$ python3 -q
>>> import numpy as np
>>> from numpy import linalg as LA
>>> np.set_printoptions(precision=1, suppress=True, linewidth=160, sign=" ")
>>> B = np.array([[-1, -1], [2, -1]])
>>> m1 = np.kron(np.eye(2, dtype=int), B)
>>> print(m1)
[[-1 -1  0  0]
 [ 2 -1  0  0]
 [ 0  0 -1 -1]
 [ 0  0  2 -1]]
>>> # 2 blocks once reordered
>>> print(round(LA.norm(m1[2] - m1[1]), 1))
2.6
>>> print(np.round(LA.norm(m1, 1), 1), np.round(LA.norm(m1, np.inf), 1))
3.0 3.0
>>> print(LA.norm(m1, axis=1))
[ 1.4  2.2  1.4  2.2]
>>> print(round(LA.norm(m1, "nuc"), 1))
7.2
>>> print(np.round(LA.norm(m1, 2), 1))
2.3
>>> print(m1[2] @ m1[1])
0
>>> K = np.diag(np.array([2, 3, 2, 1, 0, -1, 2])) + 5 * np.eye(7, k=1) + 5 * np.eye(7, k=-1)
>>> print(K)
[[ 2.  5.  0.  0.  0.  0.  0.]
 [ 5.  3.  5.  0.  0.  0.  0.]
 [ 0.  5.  2.  5.  0.  0.  0.]
 [ 0.  0.  5.  1.  5.  0.  0.]
 [ 0.  0.  0.  5.  0.  5.  0.]
 [ 0.  0.  0.  0.  5. -1.  5.]
 [ 0.  0.  0.  0.  0.  5.  2.]]
>>> # symmetric, so the eigenvalues are real
>>> q, vecs = LA.qr(K[:, :4])[0], LA.qr(K[:, 4:])[0]
>>> s = LA.svd(q.T @ vecs, compute_uv=False)
>>> print(np.degrees(np.arccos(s.clip(0, 1))))
[ 31.4  49.3  90. ]
>>> print(round(float(LA.norm(q @ q.T - vecs @ vecs.T, 2)), 1))
1.0
>>> print(np.all(LA.eigvalsh(K) > 0))
False
>>> print([round(float(LA.det(K[:i, :i])), 2) + 0 for i in range(1, 8)])
[2.0, -19.0, -88.0, 387.0, 2200.0, -11875.0, -78750.0]
>>> r0 = np.array([5, -5])
>>> print(np.array([np.convolve(row, r0, "same") for row in K]))
[[ 10.  15. -25.   0.   0.   0.   0.]
 [ 25. -10.  10. -25.   0.   0.   0.]
 [  0.  25. -15.  15. -25.   0.   0.]
 [  0.   0.  25. -20.  20. -25.   0.]
 [  0.   0.   0.  25. -25.  25. -25.]
 [  0.   0.   0.   0.  25. -30.  30.]
 [  0.   0.   0.   0.   0.  25. -15.]]
>>> print(np.polyval(r0, K[2]))
[-5. 20.  5. 20. -5. -5. -5.]
>>> print(np.correlate(K[2], K[5], "full"))
[  0.  25.   5.  48.   5.  25.   0.   0.   0.   0.   0.   0.   0.]
